% python3 -q
>>> import numpy as np
>>> np.set_printoptions(suppress=True, linewidth=140)
>>> J = np.load("block8.npy")
>>> J
array([[ 0,  0, -3],
       [ 0,  0,  0],
       [ 0,  0,  0],
       [ 0,  0, -9],
       [ 0,  0,  9]])
>>> rng = np.random.default_rng(660)
>>> out = J + rng.integers(-2, 3, (5, 1)) @ rng.integers(-2, 3, (1, 3))
>>> print(out)
[[ 0  0 -3]
 [ 0  0  0]
 [ 0  0  0]
 [ 0 -4 -9]
 [ 0 -2  9]]
>>> print(np.abs(out - J).sum(axis=1))
[0 0 0 4 2]
>>> U, s, Vh = np.linalg.svd(J)
>>> np.argmax(s[:-1] / (s[1:] + 1e-6)) + 1
np.int64(1)
>>> print(s.round(1))
[13.1  0.   0. ]
>>> out = U[:, :1] @ np.diag(s[:1]) @ Vh[:1]
>>> np.round(np.abs(J - out).max(), 1)
np.float64(0.0)
>>> np.linalg.matrix_rank(out)
np.int64(1)
>>> np.linalg.matrix_rank(J, rtol=0.05)
np.int64(1)
>>> np.round(np.linalg.norm(J - out) / np.linalg.norm(J), 1)
np.float64(0.0)
>>> np.abs(np.diag(np.linalg.qr(J)[1])) > 1e-9
array([False, False,  True])
>>> np.round(np.trace(np.linalg.pinv(J) @ J), 1)
np.float64(1.0)
>>> np.allclose(J[:-1].T @ np.linalg.lstsq(J[:-1].T, J[-1])[0], J[-1])
True
>>> rank = np.linalg.matrix_rank(J)
>>> print(rank)
1
>>> null = np.linalg.svd(J)[2][rank:].T
>>> print([int(np.linalg.matrix_rank(J[:, :j + 1])) for j in range(3)])
[0, 0, 1]
>>> np.round(null @ null.T, 1)
array([[1., 0., 0.],
       [0., 1., 0.],
       [0., 0., 0.]])
>>> [int(np.linalg.matrix_rank(J[:i])) for i in range(1, len(J) + 1)]
[1, 1, 1, 1, 1]
>>> print(J @ null)
[[0. 0.]
 [0. 0.]
 [0. 0.]
 [0. 0.]
 [0. 0.]]
>>> np.allclose(J @ null, 0)
True
>>> E = np.array([[1, -2, -4, 2], [0, -3, 2, -5], [-4, -1, 1, -2]])
>>> E[:, 3] = 2 * E[:, 0]
>>> E
array([[ 1, -2, -4,  2],
       [ 0, -3,  2,  0],
       [-4, -1,  1, -8]])
>>> def softmax(z):
...     e = np.exp(z - z.max(axis=-1, keepdims=True))
...     return e / e.sum(axis=-1, keepdims=True)
... 
>>> print(softmax(E).sum(axis=1))
[1. 1. 1.]
>>> np.round(softmax(E[1] + -2), 1) + 0
array([0.1, 0. , 0.8, 0.1])
>>> scores = E @ E.T / np.sqrt(4)
>>> softmax(scores).round(6).argmax(axis=1)
array([0, 1, 2])
>>> np.round(softmax(scores)[1] @ E, 1)
array([-0.1, -3. ,  2. , -0.1])
